$ python3 -q
>>> import numpy as np
>>> from numpy import linalg as LA
>>> np.set_printoptions(precision=2, suppress=True, linewidth=140)
>>> rnd = lambda a: np.round(a, 2) + 0
>>> E = np.load("layer6.npy")
>>> print(E)
[[3. 1. 1. 1. 1.]
 [1. 3. 1. 1. 1.]
 [1. 1. 3. 1. 1.]
 [1. 1. 1. 3. 1.]
 [1. 1. 1. 1. 3.]]
>>> M2 = np.array([[-3, 2], [2, -1]])
>>> W2 = np.kron(M2, E)
>>> print(W2.shape)
(10, 10)
>>> print(LA.matrix_rank(W2))
10
>>> u = np.array([3, 1, 5, -4, -4])
>>> M2 = E + np.outer(u, np.eye(5)[3])
>>> print(LA.matrix_rank(LA.inv(M2) - LA.inv(E), tol=1e-8))
1
>>> print(M2)
[[ 3.  1.  1.  4.  1.]
 [ 1.  3.  1.  2.  1.]
 [ 1.  1.  3.  6.  1.]
 [ 1.  1.  1. -1.  1.]
 [ 1.  1.  1. -3.  3.]]
>>> K = np.load("run14.npy")
>>> print(rnd(K))
[[ 0.68  0.37  1.84]
 [-1.6   1.15  0.36]
 [ 0.99  1.6  -0.69]]
>>> w, vecs = LA.eigh(E)
>>> print(rnd(LA.eigvalsh(E + 5 * np.eye(5))))
[ 7.  7.  7.  7. 12.]
>>> print(w.sum(), np.trace(E))
15.0 15.0
>>> print(np.unique(w.round(6) + 0, return_counts=True)[1])
[4 1]
>>> print(rnd(LA.svd(E, compute_uv=False)))
[7. 2. 2. 2. 2.]
>>> print(rnd(w))
[2. 2. 2. 2. 7.]
>>> M2 = np.array([[0, 4], [5, -1]])
>>> W2 = np.kron(M2, K)
>>> print(W2.shape)
(6, 6)
>>> vec = np.array([1, -1, 1])
>>> target = K @ vec
>>> print(rnd(target))
[ 2.15 -2.38 -1.3 ]
>>> print(rnd(LA.solve(K, target + K[:, 1])))
[1. 0. 1.]
>>> print(rnd(LA.solve(K.T, K[0])))
[1. 0. 0.]
>>> M2 = K / LA.norm(K, axis=1, keepdims=True)
>>> C2 = M2 @ M2.T
>>> print(rnd(np.degrees(np.arccos(np.clip(C2[0, 2], -1, 1)))))
90.0
>>> print(np.argwhere(np.triu(np.abs(C2) > 0.95, 1)))
[]
>>> J = np.load("data.npy")
>>> print(J)
[[ 1.88 -0.74 -4.57]
 [ 4.26 -2.61  0.05]
 [-2.74  0.04  4.18]
 [ 1.19  2.    4.42]
 [ 0.35  1.16  4.85]
 [ 4.16 -2.17  1.73]
 [-3.12 -0.8  -3.82]
 [ 4.99  0.01 -0.32]
 [ 3.52 -1.34  3.29]
 [-0.79  1.52 -4.7 ]
 [ 1.05  4.76  1.1 ]
 [ 0.46 -4.73  1.54]
 [ 4.59 -1.92 -0.51]
 [-1.67  1.37  4.51]]
>>> u, v = J[4], J[8]
>>> print(rnd(u @ v))
15.63
>>> pr = (u @ v) / (u @ u) * u
>>> print(rnd(v - pr))
[ 3.3  -2.07  0.26]
>>> print(rnd(LA.norm(u + v) ** 2 + LA.norm(u - v) ** 2))
100.0
>>> print(LA.matrix_rank(np.outer(u, v)))
1
>>> print(rnd(np.outer(u, v)))
[[ 1.23 -0.47  1.15]
 [ 4.08 -1.55  3.82]
 [17.07 -6.5  15.96]]
>>> O, vecs = LA.qr(J[:, :1])[0], LA.qr(J[:, 1:])[0]
>>> sv = LA.svd(O.T @ vecs, compute_uv=False)
>>> print((sv > 0.9).sum())
0
>>> print(rnd(LA.norm(O @ O.T - vecs @ vecs.T, 2)))
1.0
>>> print(rnd(sv))
[0.35]
>>> dist = LA.norm(J[:, None] - J[None], axis=-1)
>>> print(dist.shape)
(14, 14)
>>> print(LA.matrix_rank(dist ** 2))
5
>>> print(dist[3].round(6).argsort(kind="stable")[:4])
[ 3  4 13  8]
>>> proj = J @ LA.solve(J.T @ J, J.T)
>>> print(rnd(np.diag(proj)))
[0.18 0.19 0.21 0.19 0.16 0.18 0.19 0.24 0.17 0.19 0.4  0.37 0.19 0.17]
>>> print(rnd(LA.eigvalsh(proj)))
[0. 0. 0. 0. 0. 0. 0. 0. 0. 0. 0. 1. 1. 1.]
>>> print(LA.matrix_rank(np.eye(14) - proj))
11
>>> O = E.astype(float).copy()
>>> for j in range(5):
...     O[:, j] -= O[:, :j] @ (O[:, :j].T @ O[:, j])
...     O[:, j] /= LA.norm(O[:, j])
... 
>>> print(rnd(O))
[[ 0.83 -0.41 -0.27 -0.2  -0.16]
 [ 0.28  0.89 -0.27 -0.2  -0.16]
 [ 0.28  0.12  0.92 -0.2  -0.16]
 [ 0.28  0.12  0.08  0.94 -0.16]
 [ 0.28  0.12  0.08  0.06  0.95]]
>>> feats = np.loadtxt("a.csv", delimiter=",")
>>> print(feats)
[[13.  2.  1.  1.]
 [ 1.  4.  2.  0.]
 [-2.  1.  9. -1.]
 [ 0.  1.  1. 15.]]
>>> theta = np.radians(90)
>>> R = np.eye(4)
>>> R[2, 2] = R[1, 1] = np.cos(theta)
>>> R[2, 1], R[1, 2] = -np.sin(theta), np.sin(theta)
>>> print(rnd(R))
[[ 1.  0.  0.  0.]
 [ 0.  0.  1.  0.]
 [ 0. -1.  0.  0.]
 [ 0.  0.  0.  1.]]
>>> M2 = feats @ R.T
>>> print(np.allclose(feats @ feats.T, M2 @ M2.T))
True
>>> print(rnd(LA.svd(feats, compute_uv=False)), rnd(LA.svd(M2, compute_uv=False)))
[15.29 13.17  9.57  3.32] [15.29 13.17  9.57  3.32]
>>> print(rnd(LA.det(R)), np.trace(R))
1.0 2.0
>>> vec = np.array([-3, 3, 2, -1])
>>> h1 = np.maximum(feats @ vec, 0)
>>> print(np.maximum(feats @ vec, 0) - np.maximum(-feats @ vec, 0))
[-32.  13.  28. -10.]
>>> print(feats.T @ h1)
[-43.  80. 278. -28.]
>>> print(feats * (h1 > 1e-9)[:, None])
[[ 0.  0.  0.  0.]
 [ 1.  4.  2.  0.]
 [-2.  1.  9. -1.]
 [ 0.  0.  0.  0.]]
>>> print(rnd(np.tanh(feats @ vec)))
[-1.  1.  1. -1.]
>>> print(rnd(LA.norm(feats[0], 1)), rnd(LA.norm(feats[0], np.inf)))
17.0 13.0
>>> print(rnd(LA.norm(feats) ** 2 / LA.norm(feats, 2) ** 2))
2.18
>>> print(rnd(LA.norm(feats, axis=1)))
[13.23  4.58  9.33 15.07]
>>> print(LA.norm(feats, axis=1).argmax())
3
>>> print(rnd(LA.norm(feats, 2)))
15.29
>>> print(rnd(LA.norm(feats, "nuc")))
41.36
>>> print(rnd(LA.norm(feats[0] - feats[1])))
12.25
>>> print(rnd(LA.norm(feats, 1)), rnd(LA.norm(feats, np.inf)))
17.0 17.0
>>> print(rnd(LA.matrix_power(feats, 3)))
[[2179.  536.  511.  547.]
 [ 135.  132.  295.  -29.]
 [-711.    0.  667. -513.]
 [ -45.  328.  497. 3333.]]
>>> feats.inv()
Traceback (most recent call last):
  File "<python-input-85>", line 1, in <module>
    feats.inv()
    ^^^^^^^^^
AttributeError: 'numpy.ndarray' object has no attribute 'inv'
>>> print(np.allclose(feats, feats.T))
False
>>> print(np.trace(feats))
41.0
>>> print((feats - feats.T) / 2)
[[ 0.   0.5  1.5  0.5]
 [-0.5  0.   0.5 -0.5]
 [-1.5 -0.5  0.  -1. ]
 [-0.5  0.5  1.   0. ]]
>>> print(rnd(LA.det(feats)))
6404.0
>>> mat = np.loadtxt("dump.csv", delimiter=",")
>>> print(mat)
[[ 0.1 -0.2  1.7 -1.8]
 [ 0.1  0.7 -1.4 -2.6]
 [ 0.  -2.   0.5  1.1]
 [ 1.7 -0.9 -1.3 -0.9]
 [-1.2  0.8  2.5  0. ]
 [-0.9  0.7 -0.9  0.4]
 [ 0.3  0.3 -1.3 -1.5]
 [-1.1  1.7 -0.9  0.5]
 [ 1.9 -0.3  0.3  0.3]
 [ 0.1  0.2  0.3 -0.9]
 [ 2.  -8.5 -3.5 -3. ]
 [ 0.5  1.2  0.9  0.9]
 [ 0.2 -2.4 -1.8  0.3]
 [-0.4  2.1  0.2  0.4]
 [ 0.9  0.7 -2.  -0.8]
 [-2.5  1.1 -1.7 -0.2]
 [-0.1  0.2 -0.8  0.1]
 [-1.2  0.5  1.3  2.1]
 [ 1.1 -0.6 -0.4 -0.1]
 [ 0.1  0.2 -0.3 -2. ]
 [ 0.6  1.1 -0.1  1.3]
 [-0.3 -0.4  0.5 -1.7]
 [ 0.3  0.2 -0.5 -1.5]
 [ 0.6 -1.  -1.2  0.6]]
>>> cen = mat - mat.mean(axis=0)
>>> U, sv, VT = LA.svd(cen, full_matrices=False)
>>> print(LA.matrix_rank(cen))
4
>>> print(np.abs(U[:, 0]).argmax())
10
>>> print(np.abs(VT[0]).argmax())
1
>>> print(rnd(cen.mean(axis=0)))
[0. 0. 0. 0.]
>>> print((np.sign(U[:, 0]) == np.sign(U[0, 0])).astype(int))
[1 0 0 0 1 1 0 1 0 1 0 1 0 1 0 1 1 1 0 0 1 0 0 0]
>>> print(rnd(sv))
[11.31  5.68  4.94  4.05]
>>> idx = mat[:, 2] > np.median(mat[:, 2])
>>> u = mat[idx].mean(axis=0) - mat[~idx].mean(axis=0)
>>> print(idx.astype(int))
[1 0 1 0 1 0 0 0 1 1 0 1 0 1 0 0 0 1 1 1 1 1 0 0]
>>> C2 = np.cov(mat, rowvar=False)
>>> print(np.median(mat, axis=0))
[ 0.1   0.2  -0.45 -0.05]
>>> print(rnd(C2))
[[ 1.08 -1.12 -0.42 -0.4 ]
 [-1.12  4.23  1.31  1.03]
 [-0.42  1.31  1.75  0.64]
 [-0.4   1.03  0.64  1.68]]
>>> print(rnd(mat.std(axis=0)))
[1.02 2.01 1.29 1.27]
>>> print(rnd(np.polyfit(mat[:, 1], mat[:, 3], 1)))
[ 0.24 -0.33]
>>> print(rnd(np.corrcoef(mat[:, 1], mat[:, 3])[0, 1]))
0.39
>>> print(rnd(np.corrcoef(mat.T)))
[[ 1.   -0.52 -0.3  -0.3 ]
 [-0.52  1.    0.48  0.39]
 [-0.3   0.48  1.    0.37]
 [-0.3   0.39  0.37  1.  ]]
>>> u, v = C2[2], C2[3]
>>> print(rnd(u @ u))
5.35
>>> print(rnd(u @ v))
3.7
>>> pr = (u @ v) / (u @ u) * u
>>> print(rnd(np.outer(u, v)))
[[ 0.17 -0.43 -0.27 -0.7 ]
 [-0.53  1.35  0.84  2.2 ]
 [-0.71  1.8   1.12  2.93]
 [-0.26  0.66  0.41  1.07]]
>>> print(rnd(LA.norm(u + v) ** 2 + LA.norm(u - v) ** 2))
19.59
>>> print(rnd((v - pr) @ u))
0.0
>>> print(LA.matrix_rank(np.outer(u, v)))
1
>>> W0 = np.load("arr.npy")
>>> print(W0)
[[  7.86  -5.24   2.97  -9.32 -10.19]
 [  9.5   -5.18   1.48  -9.63  -9.83]
 [ 10.34  -5.51   1.01  -9.89  -7.86]
 [  8.64  -5.76   3.98  -8.36  -7.45]
 [  9.85  -5.32   4.28  -6.9   -8.77]
 [  7.47  -6.99   3.02  -9.    -8.44]
 [  8.97  -6.26   4.09  -8.43  -9.19]
 [  8.23  -4.88   3.3   -9.12  -8.8 ]
 [ 10.15  -7.12   1.9   -8.28  -8.52]
 [  7.68  -5.38   2.96  -8.92  -9.44]
 [  8.39  -5.1    1.48  -8.29  -8.02]
 [  8.92  -4.78   2.4   -8.49 -10.36]
 [  9.99  -6.06   2.73  -8.96  -9.51]
 [ 10.39  -6.17   3.5   -9.65  -6.75]
 [  9.09  -6.49   2.42  -8.61 -10.24]
 [  9.51  -4.92   2.5   -8.67  -7.98]
 [  9.5   -6.54   3.28  -9.05  -9.79]
 [ 10.37  -5.96   2.32  -7.85  -8.78]
 [  9.36  -7.36   2.97 -10.23  -8.44]
 [  8.42  -6.57   1.83  -7.96  -9.87]
 [  9.25  -4.07   1.9   -7.61  -8.41]
 [  8.73  -5.     5.16 -10.08  -8.74]
 [  8.93  -6.52   4.13  -9.29  -7.66]
 [  9.5   -5.92   3.76  -8.66  -8.83]
 [  9.65  -8.25   4.27  -7.63  -8.65]
 [  9.55  -5.55   4.98  -8.35  -9.58]
 [  8.43  -4.44   2.83  -8.5   -7.08]]
>>> cen = W0 - W0.mean(axis=0)
>>> U, sv, VT = LA.svd(cen, full_matrices=False)
>>> print(np.abs(U[:, 0]).argmax())
24
>>> print(np.searchsorted(np.cumsum(sv ** 2) / (sv ** 2).sum(), 0.9) + 1)
5
>>> print(rnd(sv))
[5.74 5.05 4.92 4.14 3.48]
>>> print((np.sign(U[:, 0]) == np.sign(U[0, 0])).astype(int))
[1 1 1 0 0 0 0 1 1 1 1 1 1 0 1 1 0 1 0 1 1 0 0 0 0 0 1]
>>> print(rnd(VT[0] * np.sign(VT[0, np.abs(VT[0]).argmax()])))
[ 0.06 -0.46  0.87  0.    0.19]
>>> print(rnd(cen.mean(axis=0)))
[0. 0. 0. 0. 0.]
